% ipython --no-banner

In [1]: import numpy as np

In [2]: from numpy import linalg as LA

In [3]: np.set_printoptions(precision=3, suppress=True, linewidth=100, legacy="1.25")

In [4]: mat = np.load("run4.npy")

In [5]: mat
Out[5]: 
array([[-1,  2, -2,  1,  1],
       [ 2, -1,  2, -2,  1],
       [-2,  2, -1,  2, -2],
       [ 1, -2,  2, -1,  2],
       [ 1,  1, -2,  2, -1]])

In [6]: ev, V = LA.eigh(mat)

In [7]: LA.svd(mat, compute_uv=False)
Out[7]: array([7.297, 2.462, 2.303, 1.303, 0.835])

In [8]: print(np.abs(V[:, -1]))
[0.586 0.128 0.529 0.128 0.586]

In [9]: [round(float(LA.det(mat[:i, :i])), 2) + 0 for i in range(1, 6)]
Out[9]: [-1.0, -3.0, -5.0, 0.0, 45.0]

In [10]: print(np.all(LA.eigvalsh(mat) > 0))
False

In [11]: Q, r_ = LA.qr(mat)

In [12]: np.allclose(r_.T @ r_, mat.T @ mat)
Out[12]: True

In [13]: round(float(np.trace(Q @ Q.T)), 3)
Out[13]: 5.0

In [14]: Q @ r_
Out[14]: 
array([[-1.,  2., -2.,  1.,  1.],
       [ 2., -1.,  2., -2.,  1.],
       [-2.,  2., -1.,  2., -2.],
       [ 1., -2.,  2., -1.,  2.],
       [ 1.,  1., -2.,  2., -1.]])

In [15]: ev, V = LA.eig(mat)

In [16]: ev
Out[16]: array([-7.297, -2.303,  2.462,  0.835,  1.303])

In [17]: round(np.prod(ev), 3)
Out[17]: 45.0

In [18]: np.sort(LA.eigvals(mat @ mat))
Out[18]: array([ 0.697,  1.697,  5.303,  6.06 , 53.243])

In [19]: A = np.loadtxt("sample17.csv", delimiter=",")

In [20]: A
Out[20]: 
array([[0.222, 0.056, 0.   , 0.056, 0.111, 0.111, 0.111, 0.167, 0.056, 0.111],
       [0.   , 0.333, 0.   , 0.111, 0.   , 0.222, 0.222, 0.111, 0.   , 0.   ],
       [0.   , 0.091, 0.091, 0.091, 0.182, 0.273, 0.   , 0.091, 0.   , 0.182],
       [0.077, 0.   , 0.077, 0.231, 0.077, 0.154, 0.154, 0.077, 0.154, 0.   ],
       [0.   , 0.   , 0.176, 0.118, 0.176, 0.118, 0.176, 0.118, 0.   , 0.118],
       [0.188, 0.   , 0.062, 0.188, 0.062, 0.062, 0.188, 0.188, 0.062, 0.   ],
       [0.067, 0.   , 0.067, 0.2  , 0.2  , 0.   , 0.133, 0.   , 0.2  , 0.133],
       [0.   , 0.   , 0.2  , 0.   , 0.133, 0.133, 0.   , 0.133, 0.2  , 0.2  ],
       [0.053, 0.158, 0.053, 0.053, 0.053, 0.158, 0.105, 0.053, 0.211, 0.105],
       [0.   , 0.143, 0.143, 0.   , 0.143, 0.214, 0.071, 0.143, 0.071, 0.071]])

In [21]: print(np.count_nonzero(A))
75

In [22]: print(A.sum(axis=0))
[0.606 0.781 0.869 1.046 1.138 1.446 1.161 1.08  0.954 0.921]

In [23]: round(float(np.abs(A).max()), 3)
Out[23]: 0.333

In [24]: print(LA.svd(A, compute_uv=False))
[1.025 0.437 0.411 0.271 0.243 0.184 0.154 0.072 0.051 0.01 ]

In [25]: LA.matrix_rank(A)
Out[25]: 10

In [26]: A.mean(axis=0)
Out[26]: array([0.061, 0.078, 0.087, 0.105, 0.114, 0.145, 0.116, 0.108, 0.095, 0.092])

In [27]: np.unravel_index(np.abs(A).argmax(), A.shape)
Out[27]: (1, 1)

In [28]: LA.rank(A)
---------------------------------------------------------------------------
AttributeError                            Traceback (most recent call last)
Cell In[28], line 1
----> 1 LA.rank(A)

AttributeError: module 'numpy.linalg' has no attribute 'rank'

In [29]: Q, r_ = LA.qr(A)

In [30]: np.round(Q @ r_, 3) + 0
Out[30]: 
array([[0.222, 0.056, 0.   , 0.056, 0.111, 0.111, 0.111, 0.167, 0.056, 0.111],
       [0.   , 0.333, 0.   , 0.111, 0.   , 0.222, 0.222, 0.111, 0.   , 0.   ],
       [0.   , 0.091, 0.091, 0.091, 0.182, 0.273, 0.   , 0.091, 0.   , 0.182],
       [0.077, 0.   , 0.077, 0.231, 0.077, 0.154, 0.154, 0.077, 0.154, 0.   ],
       [0.   , 0.   , 0.176, 0.118, 0.176, 0.118, 0.176, 0.118, 0.   , 0.118],
       [0.188, 0.   , 0.063, 0.188, 0.063, 0.062, 0.187, 0.188, 0.062, 0.   ],
       [0.067, 0.   , 0.067, 0.2  , 0.2  , 0.   , 0.133, 0.   , 0.2  , 0.133],
       [0.   , 0.   , 0.2  , 0.   , 0.133, 0.133, 0.   , 0.133, 0.2  , 0.2  ],
       [0.053, 0.158, 0.053, 0.053, 0.053, 0.158, 0.105, 0.053, 0.211, 0.105],
       [0.   , 0.143, 0.143, 0.   , 0.143, 0.214, 0.071, 0.143, 0.071, 0.071]])

In [31]: Q.shape, r_.shape
Out[31]: ((10, 10), (10, 10))

In [32]: np.abs(np.diag(r_))
Out[32]: array([0.313, 0.404, 0.323, 0.266, 0.167, 0.172, 0.096, 0.077, 0.054, 0.102])

In [33]: np.allclose(r_.T @ r_, A.T @ A)
Out[33]: True

In [34]: np.allclose(A, A.T)
Out[34]: False

In [35]: round(LA.det(A), 3)
Out[35]: -0.0

In [36]: LA.determinant(A)
---------------------------------------------------------------------------
AttributeError                            Traceback (most recent call last)
Cell In[36], line 1
----> 1 LA.determinant(A)

AttributeError: module 'numpy.linalg' has no attribute 'determinant'

In [37]: print(np.round(np.abs(LA.eigvals(A)).max(), 3))
1.0

In [38]: np.sort(np.abs(LA.eigvals(A)))
Out[38]: array([0.066, 0.075, 0.075, 0.129, 0.129, 0.153, 0.209, 0.209, 0.304, 1.   ])

In [39]: assert A == A.T
---------------------------------------------------------------------------
ValueError                                Traceback (most recent call last)
Cell In[39], line 1
----> 1 assert A == A.T

ValueError: The truth value of an array with more than one element is ambiguous. Use a.any() or a.all()

In [40]: A.inv()
---------------------------------------------------------------------------
AttributeError                            Traceback (most recent call last)
Cell In[40], line 1
----> 1 A.inv()

AttributeError: 'numpy.ndarray' object has no attribute 'inv'
